$ python -q
>>> import numpy as np
>>> np.set_printoptions(precision=2, suppress=True, linewidth=140)
>>> F = np.load("block4.npy")
>>> F
array([[ 2.17,  2.26,  2.52, -0.9 ,  3.83],
       [ 1.27,  1.85,  2.55,  1.9 ,  1.43],
       [ 4.76,  0.1 , -0.59, -1.39, -0.13],
       [-2.24, -3.92,  0.61,  4.9 , -0.44],
       [-3.72,  1.91,  3.54,  4.11, -1.44],
       [ 0.18,  2.7 , -3.1 , -1.24,  2.08]])
>>> x0 = np.array([1, 2, 0, 1, 0])
>>> rhs = F @ x0
>>> np.round(np.linalg.pinv(F) @ F, 2) + 0
array([[1., 0., 0., 0., 0.],
       [0., 1., 0., 0., 0.],
       [0., 0., 1., 0., 0.],
       [0., 0., 0., 1., 0.],
       [0., 0., 0., 0., 1.]])
>>> np.round(np.linalg.lstsq(F, rhs)[0], 2) + 0
array([1., 2., 0., 1., 0.])
>>> np.round(np.linalg.solve(F.T @ F, F.T @ rhs), 2) + 0
array([1., 2., 0., 1., 0.])
>>> rng = np.random.default_rng(180589)
>>> rhs = rhs + 0.3 * rng.normal(size=6)
>>> rhs
array([ 6.09,  6.71,  3.44, -5.28,  4.06,  4.81])
>>> beta, *_ = np.linalg.lstsq(F, rhs)
>>> [round(float(np.linalg.norm(np.linalg.solve(F.T @ F + lam * np.eye(5), F.T @ rhs))), 2) for lam in (0, 1, 10, 100)]
[2.44, 2.22, 1.52, 0.57]
>>> hat = F @ np.linalg.solve(F.T @ F, F.T)
>>> hat @ F[:, 0]
array([ 2.17,  1.27,  4.76, -2.24, -3.72,  0.18])
>>> np.allclose(hat @ hat, hat)
True
>>> Y = np.array([[0, 2], [2, 0]])
>>> C = np.array([[1, 1], [1, 3]])
>>> K = np.kron(Y, C)
>>> K
array([[0, 0, 2, 2],
       [0, 0, 2, 6],
       [2, 2, 0, 0],
       [2, 6, 0, 0]])
>>> vals, vecs = np.linalg.eig(K)
>>> np.sort(np.linalg.eigvals(np.linalg.inv(K)))
array([-0.85, -0.15,  0.15,  0.85])
>>> np.round(K @ vecs[:, 0] - vals[0] * vecs[:, 0], 2) + 0
array([0., 0., 0., 0.])
>>> x0 = np.array([-1, -3, 3, 0])
>>> h = np.maximum(K @ x0, 0)
>>> np.maximum(K @ x0, 0) - np.maximum(-K @ x0, 0)
array([  6,   6,  -8, -20])
>>> np.tanh(K @ x0)
array([ 1.,  1., -1., -1.])
>>> K * (h > 1e-9)[:, None]
array([[0, 0, 2, 2],
       [0, 0, 2, 6],
       [0, 0, 0, 0],
       [0, 0, 0, 0]])
>>> np.flatnonzero(h > 1e-9)
array([0, 1])
>>> vals, vecs = np.linalg.eigh(K)
>>> x0 = np.array([0, 3, 3, 3])
>>> x0 @ K @ x0
np.int64(144)
>>> round(float(x0 @ K @ x0 / (x0 @ x0)), 2), round(vals[0], 2), round(vals[-1], 2)
(5.33, np.float64(-6.83), np.float64(6.83))
>>> vals, vecs = np.linalg.eigh(K)
>>> round(vals.sum(), 2), np.trace(K)
(np.float64(-0.0), np.int64(0))
>>> (vals > 1e-8).sum(), (vals < -1e-8).sum()
(np.int64(2), np.int64(2))
>>> np.round(vecs @ np.diag(vals) @ vecs.T, 2) + 0
array([[0., 0., 2., 2.],
       [0., 0., 2., 6.],
       [2., 2., 0., 0.],
       [2., 6., 0., 0.]])
>>> np.linalg.eigvalsh(K @ K)
array([ 1.37,  1.37, 46.63, 46.63])
>>> np.round(vecs.T @ vecs, 2) + 0
array([[1., 0., 0., 0.],
       [0., 1., 0., 0.],
       [0., 0., 1., 0.],
       [0., 0., 0., 1.]])
>>> np.abs(vecs[:, -1])
array([0.27, 0.65, 0.27, 0.65])
>>> np.round(vecs.T @ K @ vecs, 2) + 0
array([[-6.83,  0.  ,  0.  ,  0.  ],
       [ 0.  , -1.17,  0.  ,  0.  ],
       [ 0.  ,  0.  ,  1.17,  0.  ],
       [ 0.  ,  0.  ,  0.  ,  6.83]])
>>> mat = 4 * np.eye(4) + np.ones((4, 4))
>>> mat
array([[5., 1., 1., 1.],
       [1., 5., 1., 1.],
       [1., 1., 5., 1.],
       [1., 1., 1., 5.]])
>>> # equal to its transpose
>>> f = np.array([-2, 2, 3, 0])
>>> Y = mat + np.outer(f, np.eye(4)[1])
>>> round(np.linalg.det(Y) / np.linalg.det(mat), 2), round(1 + np.linalg.solve(mat, f)[1], 2)
(np.float64(1.41), np.float64(1.41))
>>> np.linalg.matrix_rank(Y - mat)
np.int64(1)
>>> np.linalg.matrix_rank(np.linalg.inv(Y) - np.linalg.inv(mat), tol=1e-8)
np.int64(1)
>>> vals, vecs = np.linalg.eig(mat)
>>> np.sort(np.linalg.eigvals(np.linalg.inv(mat)))
array([0.12, 0.25, 0.25, 0.25])
>>> vals
array([4., 8., 4., 4.])
>>> np.round(mat @ vecs[:, 0] - vals[0] * vecs[:, 0], 2) + 0
array([0., 0., 0., 0.])
>>> np.sort(np.linalg.eigvals(mat @ mat))
array([16., 16., 16., 64.])
>>> Y = mat[0, 0] * mat[1:] - np.outer(mat[1:, 0], mat[0])
>>> Y
array([[ 0., 24.,  4.,  4.],
       [ 0.,  4., 24.,  4.],
       [ 0.,  4.,  4., 24.]])
>>> np.linalg.matrix_rank(Y), np.linalg.matrix_rank(mat)
(np.int64(3), np.int64(4))
>>> np.flatnonzero(~Y.round(6).any(axis=1))
array([], dtype=int64)
>>> mat[:, 0] / mat[0, 0]
array([1. , 0.2, 0.2, 0.2])
>>> labels = rng.permutation(4)
>>> Y = mat[:, labels] * rng.choice([-1, 1], 4)
>>> Y
array([[-1., -1., -1.,  5.],
       [-1., -1., -5.,  1.],
       [-5., -1., -1.,  1.],
       [-1., -5., -1.,  1.]])
>>> left, _, vt = np.linalg.svd(mat.T @ Y)
>>> np.round(left @ vt, 2) + 0
array([[ 0.,  0.,  0.,  1.],
       [ 0.,  0., -1.,  0.],
       [-1.,  0.,  0.,  0.],
       [ 0., -1.,  0.,  0.]])
>>> np.round(np.linalg.lstsq(mat, Y)[0], 2) + 0
array([[ 0.,  0.,  0.,  1.],
       [ 0.,  0., -1.,  0.],
       [-1.,  0.,  0.,  0.],
       [ 0., -1.,  0.,  0.]])
>>> E = np.load("run11.npy")
>>> E
array([[-3.,  0.,  1., -1.,  2.,  1., -3.],
       [ 0.,  2.,  2.,  1.,  1.,  2.,  0.],
       [ 0.,  0.,  1.,  2.,  2.,  1.,  3.],
       [ 0.,  2.,  1.,  3.,  0.,  1.,  2.],
       [ 0.,  0.,  2.,  2.,  1.,  3.,  2.],
       [ 0.,  3.,  1.,  0.,  0.,  1.,  2.],
       [ 0.,  3.,  2.,  1.,  0.,  0.,  0.]])
>>> t = np.radians(135)
>>> Rm = np.eye(7)
>>> Rm[6, 6] = Rm[2, 2] = np.cos(t)
>>> Rm[6, 2], Rm[2, 6] = -np.sin(t), np.sin(t)
>>> Rm
array([[ 1.  ,  0.  ,  0.  ,  0.  ,  0.  ,  0.  ,  0.  ],
       [ 0.  ,  1.  ,  0.  ,  0.  ,  0.  ,  0.  ,  0.  ],
       [ 0.  ,  0.  , -0.71,  0.  ,  0.  ,  0.  ,  0.71],
       [ 0.  ,  0.  ,  0.  ,  1.  ,  0.  ,  0.  ,  0.  ],
       [ 0.  ,  0.  ,  0.  ,  0.  ,  1.  ,  0.  ,  0.  ],
       [ 0.  ,  0.  ,  0.  ,  0.  ,  0.  ,  1.  ,  0.  ],
       [ 0.  ,  0.  , -0.71,  0.  ,  0.  ,  0.  , -0.71]])
>>> Y = E @ Rm.T
>>> np.allclose(np.linalg.norm(E, axis=1), np.linalg.norm(Y, axis=1))
True
>>> np.linalg.svd(E, compute_uv=False), np.linalg.svd(Y, compute_uv=False)
(array([8.51, 5.37, 4.18, 1.96, 1.89, 1.19, 0.58]), array([8.51, 5.37, 4.18, 1.96, 1.89, 1.19, 0.58]))
>>> Y.round(2) + 0
array([[-3.  ,  0.  , -2.83, -1.  ,  2.  ,  1.  ,  1.41],
       [ 0.  ,  2.  , -1.41,  1.  ,  1.  ,  2.  , -1.41],
       [ 0.  ,  0.  ,  1.41,  2.  ,  2.  ,  1.  , -2.83],
       [ 0.  ,  2.  ,  0.71,  3.  ,  0.  ,  1.  , -2.12],
       [ 0.  ,  0.  ,  0.  ,  2.  ,  1.  ,  3.  , -2.83],
       [ 0.  ,  3.  ,  0.71,  0.  ,  0.  ,  1.  , -2.12],
       [ 0.  ,  3.  , -1.41,  1.  ,  0.  ,  0.  , -1.41]])
>>> np.abs(Y - E).max(axis=0)
array([0.  , 0.  , 3.83, 0.  , 0.  , 0.  , 5.83])
>>> A = np.loadtxt("m.csv", delimiter=",")
>>> A
array([[ 0.,  0.,  0.,  0.],
       [-6., -6.,  0., -3.],
       [ 0.,  0.,  0.,  0.]])
>>> # columns 0 and 1 are equal
>>> def softmax(z):
...     e = np.exp(z - z.max(axis=-1, keepdims=True))
...     return e / e.sum(axis=-1, keepdims=True)
... 
>>> softmax(A).sum(axis=1)
array([1., 1., 1.])
>>> np.round(softmax(A[1] + -3), 2) + 0
array([0.  , 0.  , 0.95, 0.05])
>>> np.round(softmax(A[1]), 2) + 0
array([0.  , 0.  , 0.95, 0.05])
>>> att = A @ A.T / np.sqrt(4)
>>> softmax(att).round(6).argmax(axis=1)
array([0, 1, 0])
>>> np.round(softmax(att), 2) + 0
array([[0.33, 0.33, 0.33],
       [0.  , 1.  , 0.  ],
       [0.33, 0.33, 0.33]])
>>> np.round(softmax(att + np.triu(np.full(att.shape, -np.inf), 1)), 2) + 0
array([[1.  , 0.  , 0.  ],
       [0.  , 1.  , 0.  ],
       [0.33, 0.33, 0.33]])
>>> np.argsort(-np.linalg.norm(A, axis=0).round(6), kind="stable")[:3]
array([0, 1, 3])
>>> round(float(np.linalg.norm(A, 2) / np.linalg.norm(A)), 2)
1.0
>>> [round(float(x), 2) for x in np.linalg.svd(A, compute_uv=False)[:3]]
[9.0, 0.0, 0.0]
>>> np.linalg.cond(A) > 100
np.True_
>>> np.linalg.norm(A, axis=1)
array([0., 9., 0.])
>>> round(np.linalg.norm(A[1], 1), 2), round(np.linalg.norm(A[1], np.inf), 2)
(np.float64(15.0), np.float64(6.0))
>>> round(float(np.linalg.norm(A, 2)), 2)
9.0
>>> np.round(np.linalg.norm(A, 1), 2), round(np.linalg.norm(A, np.inf), 2)
(np.float64(6.0), np.float64(15.0))
>>> round(np.linalg.norm(A) ** 2 / np.linalg.norm(A, 2) ** 2, 2)
np.float64(1.0)
>>> Y = np.array([[0, 2], [0, 1]])
>>> C = np.array([[2, 0, 1], [0, 3, 1], [0, 3, 2]])
>>> feats = np.kron(Y, C)
>>> feats
array([[0, 0, 0, 4, 0, 2],
       [0, 0, 0, 0, 6, 2],
       [0, 0, 0, 0, 6, 4],
       [0, 0, 0, 2, 0, 1],
       [0, 0, 0, 0, 3, 1],
       [0, 0, 0, 0, 3, 2]])
>>> # column 1 repeats column 0
>>> x0 = np.array([3, 6, 1, -2, -3, 4])
>>> np.einsum("ij,j->i", feats, x0)
array([  0, -10,  -2,   0,  -5,  -1])
>>> np.sign((feats @ x0).round(6))
array([ 0, -1, -1,  0, -1, -1])
>>> np.linalg.norm(feats @ x0) <= np.linalg.norm(feats, 2) * np.linalg.norm(x0) + 1e-9
np.True_
>>> feats @ np.eye(6)[5]
array([2., 2., 4., 1., 1., 2.])
>>> (feats * x0).sum(axis=1)
array([  0, -10,  -2,   0,  -5,  -1])
>>> (feats @ x0).argmax()
np.int64(0)
>>> rank = np.linalg.matrix_rank(feats)
>>> rank
np.int64(3)
>>> ns = np.linalg.svd(feats)[2][rank:].T
>>> [int(np.linalg.matrix_rank(feats[:, :j + 1])) for j in range(6)]
[0, 0, 0, 1, 2, 3]
>>> np.linalg.matrix_rank(feats.T @ feats), np.linalg.matrix_rank(feats @ feats.T)
(np.int64(3), np.int64(3))
>>> [int(np.linalg.matrix_rank(np.delete(feats, i, axis=0))) for i in range(6)]
[3, 3, 3, 3, 3, 3]
>>> np.round(feats @ ns, 2) + 0
array([[0., 0., 0.],
       [0., 0., 0.],
       [0., 0., 0.],
       [0., 0., 0.],
       [0., 0., 0.],
       [0., 0., 0.]])
>>> round(float(np.trace(np.linalg.pinv(feats) @ feats)), 2)
3.0
>>> np.linalg.lstsq(feats[:-1].T, feats[-1])[2]
np.int32(3)
>>> np.allclose(feats[:-1].T @ np.linalg.lstsq(feats[:-1].T, feats[-1])[0], feats[-1])
True
>>> np.round(np.linalg.norm(feats, 2) / np.linalg.norm(feats), 2)
np.float64(0.9)
>>> np.linalg.matrix_rank(feats, rtol=0.1)
np.int64(3)
>>> [round(float(x), 2) for x in np.linalg.svd(feats, compute_uv=False)[:3]]
[10.69, 4.9, 1.28]
>>> round(float(np.linalg.norm(feats)), 2)
11.83
>>> feats - feats[0]
array([[ 0,  0,  0,  0,  0,  0],
       [ 0,  0,  0, -4,  6,  0],
       [ 0,  0,  0, -4,  6,  2],
       [ 0,  0,  0, -2,  0, -1],
       [ 0,  0,  0, -4,  3, -1],
       [ 0,  0,  0, -4,  3,  0]])
>>> np.abs(feats).max()
np.int64(6)
>>> feats.sum(axis=1)
array([ 6,  8, 10,  3,  4,  5])
>>> feats.mean(axis=0)
array([0., 0., 0., 1., 3., 2.])
>>> np.linalg.matrix_rank(feats)
np.int64(3)
>>> np.count_nonzero(feats)
np.int64(12)
